% ipython --no-banner

In [1]: import numpy as np

In [2]: np.set_printoptions(suppress=True, linewidth=200)

In [3]: J = np.array([[-1.0, 18.0, 1.1, 1.3, 0.8, 0.1, 0.4, 0.2, -0.2, -0.1, -0.7],
   ...:     [-1.1, 0.0, 0.2, -0.5, -0.8, 1.1, -0.4, 0.0, 0.7, 1.4, -1.2],
   ...:     [0.1, 32.0, -0.2, -1.0, -0.4, 0.3, -1.8, -0.7, 1.0, -0.3, 0.6],
   ...:     [0.1, -8.0, 1.1, -0.2, 0.4, 0.1, -2.2, -1.0, 1.6, -0.6, -0.4]])

In [4]: t3 = np.stack([J, -3 * J, J[::-1]])

In [5]: print(np.round(np.einsum("bij,cij->bc", t3, t3), 2))
[[ 1441.52 -4324.56  -285.2 ]
 [-4324.56 12973.68   855.6 ]
 [ -285.2    855.6   1441.52]]

In [6]: print(np.linalg.matrix_rank(t3.reshape(3, -1)))
2

In [7]: print(np.linalg.matrix_rank(t3))
[4 4 4]

In [8]: print(np.round(t3.sum(axis=0), 2) + 0)
[[  2.1 -44.   -1.1  -2.8  -1.2  -0.1  -3.   -1.4   2.   -0.4   1. ]
 [  2.3  32.   -0.6   0.    1.2  -1.9  -1.   -0.7  -0.4  -3.1   3. ]
 [ -1.3 -64.    0.6   1.5   0.    0.5   3.2   1.4  -1.3   2.   -2.4]
 [ -1.2  34.   -1.1   1.7   0.   -0.1   4.8   2.2  -3.4   1.1   0.1]]

In [9]: rng = np.random.default_rng(798)

In [10]: M2 = J + rng.integers(-2, 3, (4, 1)) @ rng.integers(-2, 3, (1, 11))

In [11]: print(M2.round(2))
[[-1.  18.   1.1  1.3  0.8  0.1  0.4  0.2 -0.2 -0.1 -0.7]
 [-0.1  1.  -1.8  1.5  0.2  2.1  0.6  2.  -0.3  1.4 -2.2]
 [ 1.1 33.  -2.2  1.   0.6  1.3 -0.8  1.3  0.  -0.3 -0.4]
 [-0.9 -9.   3.1 -2.2 -0.6 -0.9 -3.2 -3.   2.6 -0.6  0.6]]

In [12]: print(np.abs(M2 - J).sum(axis=1))
[ 0. 13. 13. 13.]

In [13]: print(np.round(M2 - J, 2))
[[ 0.  0.  0.  0.  0.  0.  0.  0.  0.  0.  0.]
 [ 1.  1. -2.  2.  1.  1.  1.  2. -1.  0. -1.]
 [ 1.  1. -2.  2.  1.  1.  1.  2. -1.  0. -1.]
 [-1. -1.  2. -2. -1. -1. -1. -2.  1.  0.  1.]]

In [14]: print(np.round(np.linalg.svd(M2 - J, compute_uv=False), 2) + 0)
[7.55 0.   0.   0.  ]

In [15]: t3 = np.stack([M2, 3 * M2, M2[::-1]])

In [16]: print(np.round(np.einsum("bij,cij->bc", t3, t3), 2))
[[ 1576.32  4728.96  -240.2 ]
 [ 4728.96 14186.88  -720.6 ]
 [ -240.2   -720.6   1576.32]]

In [17]: print(np.linalg.matrix_rank(t3.reshape(3, -1)))
2

In [18]: print((t3 @ M2.T).shape)
(3, 4, 4)

In [19]: print(np.round(np.linalg.norm(J, 1), 2), round(float(np.linalg.norm(J, np.inf)), 2))
58.0 38.4

In [20]: print(np.round(np.linalg.norm(J, axis=1), 2))
[18.15  2.72 32.1   8.62]

In [21]: print(round(np.linalg.norm(J, "nuc"), 2))
46.6

In [22]: F = np.loadtxt("dump.csv", delimiter=",")

In [23]: print(F)
[[  6.36 -12.09  -0.64  -0.27   4.82  12.09  -1.  ]
 [  3.72 -18.69  -3.28  -5.55   6.14  18.69  -1.  ]
 [  8.25  -7.36   1.25   3.51   3.87   7.36  -1.  ]
 [  7.31  -9.73   0.31   1.62   4.35   9.73  -1.  ]
 [ 11.07  -0.33   4.07   9.14   2.47   0.33  -1.  ]
 [  9.42  -4.45   2.42   5.84   3.29   4.45  -1.  ]
 [  6.39 -12.03  -0.61  -0.23   4.81  12.03  -1.  ]
 [  7.38  -9.54   0.38   1.77   4.31   9.54  -1.  ]
 [ 10.61  -1.47   3.61   8.23   2.69   1.47  -1.  ]
 [  8.78  -6.05   1.78   4.56   3.61   6.05  -1.  ]
 [  7.51  -9.22   0.51   2.03   4.24   9.22  -1.  ]
 [  7.91  -8.22   0.91   2.82   4.04   8.22  -1.  ]
 [  9.01  -5.48   2.01   5.01   3.5    5.48  -1.  ]
 [  9.51  -4.23   2.51   6.02   3.25   4.23  -1.  ]
 [  6.84 -10.89  -0.16   0.69   4.58  10.89  -1.  ]
 [  9.03  -5.43   2.03   5.05   3.49   5.43  -1.  ]
 [ 11.34   0.35   4.34   9.68   2.33  -0.35  -1.  ]
 [  8.94  -5.65   1.94   4.88   3.53   5.65  -1.  ]
 [  5.23 -14.94  -1.77  -2.55   5.39  14.94  -1.  ]
 [  4.85 -15.87  -2.15  -3.3    5.57  15.87  -1.  ]
 [  8.14  -7.64   1.14   3.29   3.93   7.64  -1.  ]
 [  5.28 -14.8   -1.72  -2.44   5.36  14.8   -1.  ]
 [  7.09 -10.27   0.09   1.18   4.45  10.27  -1.  ]
 [  9.74  -3.66   2.74   6.48   3.13   3.66  -1.  ]
 [ 11.54   0.86   4.54  10.08   2.23  -0.86  -1.  ]
 [  7.94  -8.14   0.94   2.89   4.03   8.14  -1.  ]
 [  8.97  -5.57   1.97   4.94   3.51   5.57  -1.  ]
 [  4.31 -17.22  -2.69  -4.37   5.84  17.22  -1.  ]
 [ 10.93  -0.67   3.93   8.87   2.53   0.67  -1.  ]
 [  9.64  -3.9    2.64   6.28   3.18   3.9   -1.  ]
 [  8.94  -5.66   1.94   4.87   3.53   5.66  -1.  ]
 [  9.91  -3.22   2.91   6.83   3.04   3.22  -1.  ]
 [  5.08 -15.31  -1.92  -2.85   5.46  15.31  -1.  ]
 [  8.72  -6.2    1.72   4.44   3.64   6.2   -1.  ]]

In [24]: U, sv, Vt = np.linalg.svd(F)

In [25]: vecs = Vt[:(sv > 1e-8).sum()]

In [26]: vec = F[16] + 3 * F[31] + rng.integers(2) * np.eye(7)[4]

In [27]: print(vec.round(2))
[41.07 -9.31 13.07 30.17 12.45  9.31 -4.  ]

In [28]: print(np.allclose(vecs.T @ vecs @ vec, vec))
True

In [29]: print(np.round(np.linalg.norm(vec - vecs.T @ vecs @ vec), 2))
0.0

In [30]: r = np.linalg.matrix_rank(F)

In [31]: print(r)
5

In [32]: null = np.linalg.svd(F)[2][r:].T

In [33]: print([int(np.linalg.matrix_rank(F[:i])) for i in range(1, len(F) + 1)])
[1, 2, 3, 4, 4, 4, 5, 5, 5, 5, 5, 5, 5, 5, 5, 5, 5, 5, 5, 5, 5, 5, 5, 5, 5, 5, 5, 5, 5, 5, 5, 5, 5, 5]

In [34]: print(np.round(null @ null.T, 2) + 0)
[[ 0.02  0.   -0.02  0.    0.    0.    0.14]
 [ 0.    0.5   0.    0.    0.    0.5   0.  ]
 [-0.02  0.    0.02  0.    0.    0.   -0.14]
 [ 0.    0.    0.    0.    0.    0.    0.  ]
 [ 0.    0.    0.    0.    0.    0.    0.  ]
 [ 0.    0.5   0.    0.    0.    0.5   0.  ]
 [ 0.14  0.   -0.14  0.    0.    0.    0.96]]

In [35]: print(np.allclose(F[:-1].T @ np.linalg.lstsq(F[:-1].T, F[-1])[0], F[-1]))
True

In [36]: print(np.linalg.lstsq(F[:-1].T, F[-1])[2])
5

In [37]: print(round(np.trace(np.linalg.pinv(F) @ F), 2))
5.0

In [38]: mat = np.array([[0, 2, 3],
    ...:     [2, 0, 1],
    ...:     [2, 0, 3],
    ...:     [1, 3, 3],
    ...:     [0, 0, 0],
    ...:     [2, 0, 2],
    ...:     [1, 3, 3],
    ...:     [1, 3, 0],
    ...:     [1, 1, 0],
    ...:     [-6, 2, 0]])

In [39]: print(mat)
[[ 0  2  3]
 [ 2  0  1]
 [ 2  0  3]
 [ 1  3  3]
 [ 0  0  0]
 [ 2  0  2]
 [ 1  3  3]
 [ 1  3  0]
 [ 1  1  0]
 [-6  2  0]]

In [40]: Xs = (mat - mat.mean(axis=0)) / mat.std(axis=0)

In [41]: print(np.round(Xs.std(axis=0), 2))
[1. 1. 1.]

In [42]: coef = np.linalg.lstsq(np.delete(Xs, 1, axis=1), Xs[:, 1])[0]

In [43]: print(coef.round(2))
[-0.39  0.33]

In [44]: print(round(1 - np.var(Xs[:, 1] - np.delete(Xs, 1, axis=1) @ coef), 2))
0.16

In [45]: G = np.cov(mat, rowvar=False)

In [46]: print(np.argwhere(np.triu(np.abs(np.corrcoef(mat.T)) > 0.8, 1)))
[]

In [47]: print(np.argsort(-mat.std(axis=0).round(6), kind="stable"))
[0 2 1]

In [48]: print(np.round(mat.std(axis=0), 2))
[2.24 1.28 1.36]

In [49]: print(G.shape)
(3, 3)

In [50]: print(np.round(np.corrcoef(mat.T), 2))
[[ 1.   -0.26  0.39]
 [-0.26  1.    0.17]
 [ 0.39  0.17  1.  ]]

In [51]: print(np.median(mat, axis=0))
[1.  1.5 1.5]

In [52]: print(np.round(np.polyfit(mat[:, 2], mat[:, 1], 1), 2))
[0.16 1.16]

In [53]: print(G.round(2))
[[ 5.6  -0.84  1.33]
 [-0.84  1.82  0.33]
 [ 1.33  0.33  2.06]]

In [54]: print(round(float(np.corrcoef(mat[:, 2], mat[:, 1])[0, 1]), 2))
0.17

In [55]: hat = mat @ np.linalg.solve(mat.T @ mat, mat.T)

In [56]: print(np.linalg.matrix_rank(np.eye(10) - hat))
7

In [57]: print(np.round(hat @ mat[:, 0], 2) + 0)
[ 0.  2.  2.  1.  0.  2.  1.  1.  1. -6.]

In [58]: print(round(np.trace(hat), 2))
3.0

In [59]: print(np.round(np.linalg.eigvalsh(hat), 2) + 0)
[0. 0. 0. 0. 0. 0. 0. 1. 1. 1.]

In [60]: print(np.allclose(hat @ hat, hat))
True

In [61]: O, r_ = np.linalg.qr(mat)

In [62]: print(O.round(2))
[[ 0.    0.33 -0.39]
 [-0.28  0.01 -0.06]
 [-0.28  0.01 -0.53]
 [-0.14  0.51 -0.13]
 [-0.    0.   -0.  ]
 [-0.28  0.01 -0.3 ]
 [-0.14  0.51 -0.13]
 [-0.14  0.51  0.58]
 [-0.14  0.17  0.25]
 [ 0.83  0.3  -0.2 ]]

In [63]: print(np.trace(O @ O.T))
3.0

In [64]: print(np.round(abs(r_[0, 0]), 2), round(np.linalg.norm(mat[:, 0]), 2))
7.21 7.21

In [65]: print(O.shape, r_.shape)
(10, 3) (3, 3)

In [66]: print(np.round(O.T @ O, 2) + 0)
[[1. 0. 0.]
 [0. 1. 0.]
 [0. 0. 1.]]

In [67]: print(np.allclose(r_.T @ r_, mat.T @ mat))
True

In [68]: hat = O @ np.linalg.solve(O.T @ O, O.T)

In [69]: print(np.round(hat @ O[:, 2], 2))
[-0.39 -0.06 -0.53 -0.13  0.   -0.3  -0.13  0.58  0.25 -0.2 ]

In [70]: print(np.round(np.linalg.eigvalsh(hat), 2) + 0)
[0. 0. 0. 0. 0. 0. 0. 1. 1. 1.]

In [71]: r0 = np.array([1, 3, 1, 0, 0])

In [72]: r1 = np.array([0, 5, 3, -4, 5, 5])

In [73]: A = r0[:, None] + r1[None, :]

In [74]: print(A)
[[ 1  6  4 -3  6  6]
 [ 3  8  6 -1  8  8]
 [ 1  6  4 -3  6  6]
 [ 0  5  3 -4  5  5]
 [ 0  5  3 -4  5  5]]

In [75]: U, sv, Vt = np.linalg.svd(A)

In [76]: vecs = Vt[:(sv > 1e-8).sum()]

In [77]: vec = A[1] + 5 * A[3] + rng.integers(2) * np.eye(6)[5]

In [78]: print(vec)
[  3.  33.  21. -21.  33.  34.]

In [79]: print(np.linalg.matrix_rank(np.vstack([A, vec])))
3

In [80]: print(np.allclose(vecs.T @ vecs @ vec, vec))
False

In [81]: print(round(np.linalg.norm(vec - vecs.T @ vecs @ vec), 2))
0.85

In [82]: r = np.linalg.matrix_rank(A)

In [83]: print(r)
2

In [84]: null = np.linalg.svd(A)[2][r:].T

In [85]: print(np.round(null @ null.T, 2))
[[ 0.75 -0.07 -0.14 -0.39 -0.07 -0.07]
 [-0.07  0.73 -0.19  0.08 -0.27 -0.27]
 [-0.14 -0.19  0.83 -0.1  -0.19 -0.19]
 [-0.39  0.08 -0.1   0.24  0.08  0.08]
 [-0.07 -0.27 -0.19  0.08  0.73 -0.27]
 [-0.07 -0.27 -0.19  0.08 -0.27  0.73]]

In [86]: print(np.allclose(A @ null, 0))
True

In [87]: print(np.linalg.matrix_rank(A.T @ A), np.linalg.matrix_rank(A @ A.T))
2 2

In [88]: print(np.round(A @ null, 2) + 0)
[[0. 0. 0. 0.]
 [0. 0. 0. 0.]
 [0. 0. 0. 0.]
 [0. 0. 0. 0.]
 [0. 0. 0. 0.]]

In [89]: r0 = np.array([-3, -3])

In [90]: print(np.cross(A[2, :3], A[1, :3]))
[  4   6 -10]

In [91]: print(np.linalg.lstsq(A[:-1].T, A[-1])[2])
2

In [92]: print(np.round(A @ np.linalg.pinv(A) @ A, 2) + 0)
[[ 1.  6.  4. -3.  6.  6.]
 [ 3.  8.  6. -1.  8.  8.]
 [ 1.  6.  4. -3.  6.  6.]
 [ 0.  5.  3. -4.  5.  5.]
 [ 0.  5.  3. -4.  5.  5.]]

In [93]: print(np.unique(A.round(6), axis=0).shape)
(3, 6)

In [94]: K = np.array([[2, 3, 4, 5, 6, 7],
    ...:     [8, 9, 10, 11, 12, 13],
    ...:     [14, 15, 16, 17, 18, 19],
    ...:     [20, 21, 22, 23, 24, 25],
    ...:     [26, 27, 28, 29, 30, 31],
    ...:     [32, 33, 34, 35, 36, 37],
    ...:     [38, 39, 40, 41, 42, 43],
    ...:     [44, 45, 46, 47, 48, 49]])

In [95]: U, sv, Vt = np.linalg.svd(K, full_matrices=False)

In [96]: print(np.round(np.abs(Vt[0]), 2))
[0.38 0.39 0.4  0.41 0.43 0.44]

In [97]: print(np.round(sv / sv[0], 2) + 0)
[1.   0.03 0.   0.   0.   0.  ]

In [98]: print(U.shape, sv.shape, Vt.shape)
(8, 6) (6,) (6, 6)

In [99]: theta = np.radians(15)

In [100]: r_ = np.eye(6)

In [101]: r_[4, 4] = r_[5, 5] = np.cos(theta)

In [102]: r_[4, 5], r_[5, 4] = -np.sin(theta), np.sin(theta)

In [103]: print(r_.round(2))
[[ 1.    0.    0.    0.    0.    0.  ]
 [ 0.    1.    0.    0.    0.    0.  ]
 [ 0.    0.    1.    0.    0.    0.  ]
 [ 0.    0.    0.    1.    0.    0.  ]
 [ 0.    0.    0.    0.    0.97 -0.26]
 [ 0.    0.    0.    0.    0.26  0.97]]

In [104]: M2 = K @ r_.T

In [105]: print(np.round(np.linalg.svd(K, compute_uv=False), 2) + 0, np.round(np.linalg.svd(M2, compute_uv=False), 2) + 0)
[200.98   5.61   0.     0.     0.     0.  ] [200.98   5.61   0.     0.     0.     0.  ]

In [106]: r = np.linalg.matrix_rank(K)

In [107]: print(r)
2

In [108]: null = np.linalg.svd(K)[2][r:].T

In [109]: print([int(np.linalg.matrix_rank(K[:i])) for i in range(1, len(K) + 1)])
[1, 2, 2, 2, 2, 2, 2, 2]

In [110]: M2 = np.array([[5], [5], [9], [0]])

In [111]: basis = np.array([[2, -2, 2, 2, -2, -2, -2, 2, -2, -1]])

In [112]: m1 = M2 @ basis

In [113]: print(m1)
[[ 10 -10  10  10 -10 -10 -10  10 -10  -5]
 [ 10 -10  10  10 -10 -10 -10  10 -10  -5]
 [ 18 -18  18  18 -18 -18 -18  18 -18  -9]
 [  0   0   0   0   0   0   0   0   0   0]]

In [114]: U, sv, Vt = np.linalg.svd(m1)

In [115]: vecs = Vt[:(sv > 1e-8).sum()]

In [116]: vec = m1[1] + 2 * m1[2] + rng.integers(2) * np.eye(10)[1]

In [117]: print(vec)
[ 46. -46.  46.  46. -46. -46. -46.  46. -46. -23.]

In [118]: print(np.linalg.matrix_rank(np.vstack([m1, vec])))
1

In [119]: print(round(np.linalg.norm(vec - vecs.T @ vecs @ vec), 2))
0.0

In [120]: print(np.round(np.diag(vecs.T @ vecs), 2))
[0.11 0.11 0.11 0.11 0.11 0.11 0.11 0.11 0.11 0.03]

In [121]: print(np.round(vecs.T @ vecs, 2))
[[ 0.11 -0.11  0.11  0.11 -0.11 -0.11 -0.11  0.11 -0.11 -0.05]
 [-0.11  0.11 -0.11 -0.11  0.11  0.11  0.11 -0.11  0.11  0.05]
 [ 0.11 -0.11  0.11  0.11 -0.11 -0.11 -0.11  0.11 -0.11 -0.05]
 [ 0.11 -0.11  0.11  0.11 -0.11 -0.11 -0.11  0.11 -0.11 -0.05]
 [-0.11  0.11 -0.11 -0.11  0.11  0.11  0.11 -0.11  0.11  0.05]
 [-0.11  0.11 -0.11 -0.11  0.11  0.11  0.11 -0.11  0.11  0.05]
 [-0.11  0.11 -0.11 -0.11  0.11  0.11  0.11 -0.11  0.11  0.05]
 [ 0.11 -0.11  0.11  0.11 -0.11 -0.11 -0.11  0.11 -0.11 -0.05]
 [-0.11  0.11 -0.11 -0.11  0.11  0.11  0.11 -0.11  0.11  0.05]
 [-0.05  0.05 -0.05 -0.05  0.05  0.05  0.05 -0.05  0.05  0.03]]
